>>> import numpy as np
>>> np.set_printoptions(precision=3, suppress=True, linewidth=160, floatmode="fixed")
>>> mat = np.loadtxt("run1.csv", delimiter=",")
>>> mat
array([[-0.466,  0.885],
       [ 0.885,  0.466]])
>>> evals, vecs = np.linalg.eig(mat)
>>> np.sort(np.linalg.eigvals(mat @ mat))
array([1.000, 1.000])
>>> round(float(np.prod(evals)), 3)
-1.0
>>> np.sort(np.linalg.eigvals(np.linalg.inv(mat)))
array([-1.000,  1.000])
>>> print(evals)
[-1.000  1.000]
>>> feats = np.load("dump.npy")
>>> print(feats)
[[0 0 0 1]
 [0 0 1 0]
 [0 1 0 0]
 [1 0 0 0]]
>>> # row-stochastic, so 1 is an eigenvalue
>>> evals, vecs = np.linalg.eig(feats)
>>> print(np.sort(np.linalg.eigvals(feats.T)))
[-1.000 -1.000  1.000  1.000]
>>> np.sort(np.linalg.eigvals(feats @ feats))
array([1.000, 1.000, 1.000, 1.000])
>>> feats @ vecs[:, 0] - evals[0] * vecs[:, 0]
array([0.000, 0.000, 0.000, 0.000])
>>> P = np.triu(np.array([[-2, 2, -1, 0], [-2, -2, 0, -2], [1, -2, -2, 1], [1, -1, 2, -1]]), 1) + np.eye(4)
>>> out = P @ feats @ np.linalg.inv(P)
>>> round(float(np.linalg.det(out)), 3)
1.0
>>> P @ feats - feats @ P
array([[ 0.000, -1.000,  2.000,  0.000],
       [-2.000,  0.000,  0.000, -1.000],
       [ 1.000,  0.000,  0.000,  2.000],
       [ 0.000, -2.000,  1.000,  0.000]])
>>> evals, vecs = np.linalg.eigh(feats)
>>> x0 = np.array([0, 2, 1, 3])
>>> vecs * np.maximum(evals, 0) @ vecs.T
array([[0.500, 0.000, 0.000, 0.500],
       [0.000, 0.500, 0.500, 0.000],
       [0.000, 0.500, 0.500, 0.000],
       [0.500, 0.000, 0.000, 0.500]])
>>> np.round(x0 @ feats @ x0 / (x0 @ x0), 3), evals[0], evals[-1]
(np.float64(0.286), np.float64(-1.0), np.float64(1.0))
>>> x0 @ feats @ x0
np.int64(4)
>>> O, Rm = np.linalg.qr(feats)
>>> print(O.T @ O)
[[1.000 0.000 0.000 0.000]
 [0.000 1.000 0.000 0.000]
 [0.000 0.000 1.000 0.000]
 [0.000 0.000 0.000 1.000]]
>>> O.shape, Rm.shape
((4, 4), (4, 4))
>>> print(np.trace(O @ O.T))
4.0
>>> np.abs(np.diag(Rm))
array([1.000, 1.000, 1.000, 1.000])
>>> print(np.sort(np.abs(np.linalg.eigvals(feats)))[::-1])
[1.000 1.000 1.000 1.000]
>>> feats @ np.ones(4)
array([1.000, 1.000, 1.000, 1.000])
>>> pr = np.eye(4)[1]
>>> for _ in range(7):
...     pr = pr @ feats
...     print(pr.round(3))
... 
[0.000 0.000 1.000 0.000]
[0.000 1.000 0.000 0.000]
[0.000 0.000 1.000 0.000]
[0.000 1.000 0.000 0.000]
[0.000 0.000 1.000 0.000]
[0.000 1.000 0.000 0.000]
[0.000 0.000 1.000 0.000]
>>> W0 = np.cumsum(np.array([[-2, 0, -3],
...     [2, -3, -2],
...     [1, -2, -2],
...     [-3, 1, 2],
...     [1, 1, 2],
...     [1, -1, 0],
...     [-1, 1, 0],
...     [3, -3, 3],
...     [3, 0, -2],
...     [2, -2, 2],
...     [1, -3, 3],
...     [-1, 3, -2],
...     [-1, -1, -2],
...     [-1, -1, 0]]), axis=0)
>>> W0
array([[ -2,   0,  -3],
       [  0,  -3,  -5],
       [  1,  -5,  -7],
       [ -2,  -4,  -5],
       [ -1,  -3,  -3],
       [  0,  -4,  -3],
       [ -1,  -3,  -3],
       [  2,  -6,   0],
       [  5,  -6,  -2],
       [  7,  -8,   0],
       [  8, -11,   3],
       [  7,  -8,   1],
       [  6,  -9,  -1],
       [  5, -10,  -1]])
>>> print(np.linalg.eigvals(mat))
[-1.000  1.000]
>>> np.kron(np.eye(2, dtype=int), mat)
array([[-0.466,  0.885, -0.000,  0.000],
       [ 0.885,  0.466,  0.000,  0.000],
       [-0.000,  0.000, -0.466,  0.885],
       [ 0.000,  0.000,  0.885,  0.466]])
>>> print(round(float(np.linalg.det(mat[::-1])), 3))
1.0
>>> J = np.load("layer16.npy")
>>> print(J)
[[ 0.300  0.000 -0.600]
 [ 2.300  1.000 -0.600]
 [ 1.200  0.800  2.700]
 [ 1.203  0.823  2.754]
 [-2.500  1.200 -1.000]
 [ 1.900 -1.700  1.600]]
>>> out = np.c_[J[:, :2] @ np.array([[2, 3], [2, 0]]), np.array([7, -5, -9, -6, -1, 6])]
>>> print(out)
[[ 0.600  0.900  7.000]
 [ 6.600  6.900 -5.000]
 [ 4.000  3.600 -9.000]
 [ 4.052  3.609 -6.000]
 [-2.600 -7.500 -1.000]
 [ 0.400  5.700  6.000]]
>>> np.round(np.linalg.norm(out - J @ np.linalg.lstsq(J, out)[0], axis=0), 3) + 0
array([0.000, 0.000, 7.130])
>>> np.round(np.linalg.lstsq(J, out[:, 0])[0], 3) + 0
array([2.000, 2.000, 0.000])
>>> print(np.linalg.matrix_rank(np.c_[J, out]))
4
>>> np.linalg.matrix_rank(out)
np.int64(3)
>>> round(float(np.linalg.norm(J[3] - J[2])), 3)
0.059
>>> round(np.linalg.norm(J, 1), 3), np.round(np.linalg.norm(J, np.inf), 3)
(np.float64(9.403), np.float64(5.2))
>>> np.round(np.linalg.norm(J) ** 2 / np.linalg.norm(J, 2) ** 2, 3)
np.float64(1.5)
>>> np.round(np.linalg.norm(J[3], 1), 3), round(np.linalg.norm(J[3], np.inf), 3)
(np.float64(4.78), np.float64(2.754))
>>> def softmax(z):
...     e = np.exp(z - z.max(axis=-1, keepdims=True))
...     return e / e.sum(axis=-1, keepdims=True)
... 
>>> softmax(J[1])
array([0.753, 0.205, 0.041])
>>> np.round(softmax(10 * J[1]), 3) + 0
array([1.000, 0.000, 0.000])
>>> softmax(J).sum(axis=1)
array([1.000, 1.000, 1.000, 1.000, 1.000, 1.000])
>>> S = J @ J.T / np.sqrt(3)
>>> softmax(S).round(6).argmax(axis=1)
array([1, 1, 3, 3, 4, 5])
>>> r0 = np.array([6, 5])
>>> np.polyval(r0, J[1])
array([18.800, 11.000,  1.400])
>>> np.cross(J[1, :3], J[3, :3])
array([ 3.248, -7.056,  0.690])
>>> A = np.array([[1.5, -0.3, 0.4],
...     [-9.0, 2.4, 0.9],
...     [-2.5, -2.3, 1.5],
...     [-10.0, 1.2, -0.1]])
>>> np.linalg.norm(A, axis=0)
array([13.766,  3.547,  1.797])
>>> print(np.round(np.linalg.norm(A[0] - A[2]), 3))
4.605
>>> np.round(np.linalg.norm(A, 2), 3)
np.float64(13.944)
>>> round(np.linalg.norm(A, "nuc"), 3)
np.float64(18.186)
>>> np.linalg.norm(A, axis=1)
array([ 1.581,  9.358,  3.713, 10.072])
>>> O = A.astype(float).copy()
>>> for j in range(3):
...     O[:, j] -= O[:, :j] @ (O[:, :j].T @ O[:, j])
...     O[:, j] /= np.linalg.norm(O[:, j])
... 
>>> O
array([[ 0.109, -0.026,  0.364],
       [-0.654,  0.365,  0.642],
       [-0.182, -0.925,  0.309],
       [-0.726, -0.102, -0.600]])
>>> P = A @ np.linalg.solve(A.T @ A, A.T)
>>> np.linalg.matrix_rank(np.eye(4) - P)
np.int64(1)
>>> P @ A[:, 1]
array([-0.300,  2.400, -2.300,  1.200])
>>> np.round((np.eye(4) - P) @ A, 3) + 0
array([[0.000, 0.000, 0.000],
       [0.000, 0.000, 0.000],
       [0.000, 0.000, 0.000],
       [0.000, 0.000, 0.000]])
>>> E = np.loadtxt("out11.csv", delimiter=",")
>>> E
array([[-0.131, -0.067, -1.584, -0.236],
       [-1.700,  0.300,  1.500, -0.800],
       [-0.600, -0.800, -0.200,  0.500],
       [ 0.400, -2.300,  0.700,  0.600],
       [ 1.500,  1.500, -1.400,  0.000],
       [ 0.000, -0.100, -1.400, -0.300]])
>>> cov = E.T @ E
>>> round(np.trace(cov), 3), np.round((E ** 2).sum(), 3)
(np.float64(24.566), np.float64(24.566))
>>> np.allclose(cov, cov.T)
True
>>> x0 = np.array([1, 1, 2, 2])
>>> y = E @ x0
>>> np.linalg.solve(E.T @ E, E.T @ y)
array([1.000, 1.000, 2.000, 2.000])
>>> np.round(np.linalg.pinv(E) @ E, 3) + 0
array([[1.000, 0.000, 0.000, 0.000],
       [0.000, 1.000, 0.000, 0.000],
       [0.000, 0.000, 1.000, 0.000],
       [0.000, 0.000, 0.000, 1.000]])
>>> rng = np.random.default_rng(22)
>>> y = y + 0.3 * rng.normal(size=6)
>>> y
array([-4.257, -0.361, -1.191,  0.513,  0.634, -3.980])
>>> b, *_ = np.linalg.lstsq(E, y)
>>> np.round(E.T @ (y - E @ b), 3) + 0
array([0.000, 0.000, 0.000, 0.000])
>>> print(b)
[1.317 1.248 2.232 2.224]
>>> np.round(np.linalg.norm(y - E @ b), 3)
np.float64(0.161)
>>> arr = np.loadtxt("sample16.csv", delimiter=",")
>>> print(arr)
[[  7.370   2.311  -2.426   6.015   2.323]
 [ -4.729   1.456  -4.450   3.740   8.758]
 [-10.182   8.140   3.043   5.289   2.970]
 [ -8.195  -1.681  -3.105   3.581  -1.910]
 [ -9.845  -8.395   2.699   5.684  -0.996]]
>>> P = np.triu(np.array([[0, 4, -2, 0, -3],
...     [-4, -1, 1, -4, -5],
...     [-1, -5, -5, 0, 2],
...     [4, 5, 2, -1, -3],
...     [-3, 2, -4, -3, -1]]), 1) + np.eye(5)
>>> out = P @ arr @ np.linalg.inv(P)
>>> print(round(np.trace(out), 3), round(float(np.trace(arr)), 3))
14.454 14.454
>>> np.poly(out)
array([     1.000,    -14.454,    258.389,  -2533.679,  12069.949, -90386.251])
>>> round(np.linalg.det(out), 3)
np.float64(90386.251)
>>> m1 = np.load("test12.npy")
>>> m1
array([[ 1.000,  0.400,  1.100, -1.100, -0.300],
       [ 0.600, -0.200,  0.200,  1.400,  0.100],
       [ 0.400, -0.300,  2.600,  1.000,  0.200],
       [ 1.000,  0.900,  0.900,  0.600,  1.300],
       [ 0.200,  0.600, -0.200,  2.400, -2.500],
       [-1.700,  1.800, -2.100,  0.400, -1.300],
       [ 3.000, -8.000,  8.000,  2.000, -3.000],
       [-0.400, -0.300,  0.800,  1.000, -0.500],
       [-0.300,  0.000,  1.100,  0.600, -0.300],
       [ 2.200, -0.300, -1.800,  0.800, -0.300],
       [ 1.600, -0.900, -1.700, -1.100, -1.400],
       [ 0.300, -0.300, -1.000,  1.400, -1.000]])
>>> cov = np.cov(m1, rowvar=False)
>>> np.linalg.eigvalsh(cov)[::-1]
array([13.315,  1.799,  1.434,  0.674,  0.218])
>>> np.polyfit(m1[:, 2], m1[:, 1], 1)
array([-0.753, -0.055])
>>> m1.std(axis=0)
array([1.190, 2.348, 2.599, 1.011, 1.133])
>>> np.linalg.norm(m1, axis=1).argmax()
np.int64(6)
>>> round(m1[8] @ m1[10], 3)
np.float64(-2.59)
>>> print(np.linalg.norm(m1, axis=1))
[ 1.916  1.552  2.837  2.161  3.528  3.520 12.247  1.463  1.323  2.983  3.071  2.035]
>>> round(np.linalg.norm(m1, 1), 3), round(float(np.linalg.norm(m1, np.inf)), 3)
(np.float64(21.5), 24.0)
>>> round(np.linalg.norm(m1[8] - m1[10]), 3)
np.float64(4.045)
>>> np.linalg.norm(m1, axis=0)
array([4.711, 8.353, 9.287, 4.429, 4.707])
>>> out = m1 + rng.integers(-2, 3, (12, 1)) @ rng.integers(-2, 3, (1, 5))
>>> print(out)
[[ 2.000  0.400 -0.900 -0.100  0.700]
 [-1.400 -0.200  4.200 -0.600 -1.900]
 [ 1.400 -0.300  0.600  2.000  1.200]
 [-1.000  0.900  4.900 -1.400 -0.700]
 [ 2.200  0.600 -4.200  4.400 -0.500]
 [ 0.300  1.800 -6.100  2.400  0.700]
 [ 4.000 -8.000  6.000  3.000 -2.000]
 [-0.400 -0.300  0.800  1.000 -0.500]
 [ 1.700  0.000 -2.900  2.600  1.700]
 [ 1.200 -0.300  0.200 -0.200 -1.300]
 [ 1.600 -0.900 -1.700 -1.100 -1.400]
 [ 2.300 -0.300 -5.000  3.400  1.000]]
>>> out - m1
array([[ 1.000,  0.000, -2.000,  1.000,  1.000],
       [-2.000,  0.000,  4.000, -2.000, -2.000],
       [ 1.000,  0.000, -2.000,  1.000,  1.000],
       [-2.000,  0.000,  4.000, -2.000, -2.000],
       [ 2.000,  0.000, -4.000,  2.000,  2.000],
       [ 2.000,  0.000, -4.000,  2.000,  2.000],
       [ 1.000,  0.000, -2.000,  1.000,  1.000],
       [ 0.000,  0.000,  0.000,  0.000,  0.000],
       [ 2.000,  0.000, -4.000,  2.000,  2.000],
       [-1.000,  0.000,  2.000, -1.000, -1.000],
       [ 0.000,  0.000,  0.000,  0.000,  0.000],
       [ 2.000,  0.000, -4.000,  2.000,  2.000]])
>>> np.abs(out - m1).sum(axis=1)
array([ 5.000, 10.000,  5.000, 10.000, 10.000, 10.000,  5.000,  0.000, 10.000,  5.000,  0.000, 10.000])
>>> x0 = np.array([0, 3, -2, 1, 1])
>>> m1 @ (2 * x0)
array([ -4.800,   1.000,  -9.800,   5.600,   4.200,  17.400, -82.000,  -4.000,  -3.800,   6.400,  -3.600,   3.000])
>>> m1 @ np.ones(5)
array([ 1.100,  2.100,  3.900,  4.700,  0.500, -2.900,  2.000,  0.600,  1.100,  0.600, -3.500, -0.600])
>>> (m1 * x0).sum(axis=1)
array([ -2.400,   0.500,  -4.900,   2.800,   2.100,   8.700, -41.000,  -2.000,  -1.900,   3.200,  -1.800,   1.500])
>>> np.linalg.norm(m1 @ x0) <= np.linalg.norm(m1, 2) * np.linalg.norm(x0) + 1e-9
np.True_
>>> print((m1 @ x0).argmax())
5
>>> np.sign((m1 @ x0).round(6))
array([-1.000,  1.000, -1.000,  1.000,  1.000,  1.000, -1.000, -1.000, -1.000,  1.000, -1.000,  1.000])
>>> np.einsum("ij,j->i", m1, x0)
array([ -2.400,   0.500,  -4.900,   2.800,   2.100,   8.700, -41.000,  -2.000,  -1.900,   3.200,  -1.800,   1.500])
>>> m1 * x0
array([[  0.000,   1.200,  -2.200,  -1.100,  -0.300],
       [  0.000,  -0.600,  -0.400,   1.400,   0.100],
       [  0.000,  -0.900,  -5.200,   1.000,   0.200],
       [  0.000,   2.700,  -1.800,   0.600,   1.300],
       [  0.000,   1.800,   0.400,   2.400,  -2.500],
       [ -0.000,   5.400,   4.200,   0.400,  -1.300],
       [  0.000, -24.000, -16.000,   2.000,  -3.000],
       [ -0.000,  -0.900,  -1.600,   1.000,  -0.500],
       [ -0.000,   0.000,  -2.200,   0.600,  -0.300],
       [  0.000,  -0.900,   3.600,   0.800,  -0.300],
       [  0.000,  -2.700,   3.400,  -1.100,  -1.400],
       [  0.000,  -0.900,   2.000,   1.400,  -1.000]])
>>> cen = (m1 - m1.mean(axis=0)) / m1.std(axis=0)
>>> np.argwhere(np.abs(cen) > 2)
array([[6, 1],
       [6, 2]])
>>> cen.std(axis=0)
array([1.000, 1.000, 1.000, 1.000, 1.000])
>>> b = np.linalg.lstsq(np.delete(cen, 2, axis=1), cen[:, 2])[0]
>>> np.abs(b).argmax()
np.int64(1)
>>> round(1 - np.var(cen[:, 2] - np.delete(cen, 2, axis=1) @ b), 3)
np.float64(0.804)
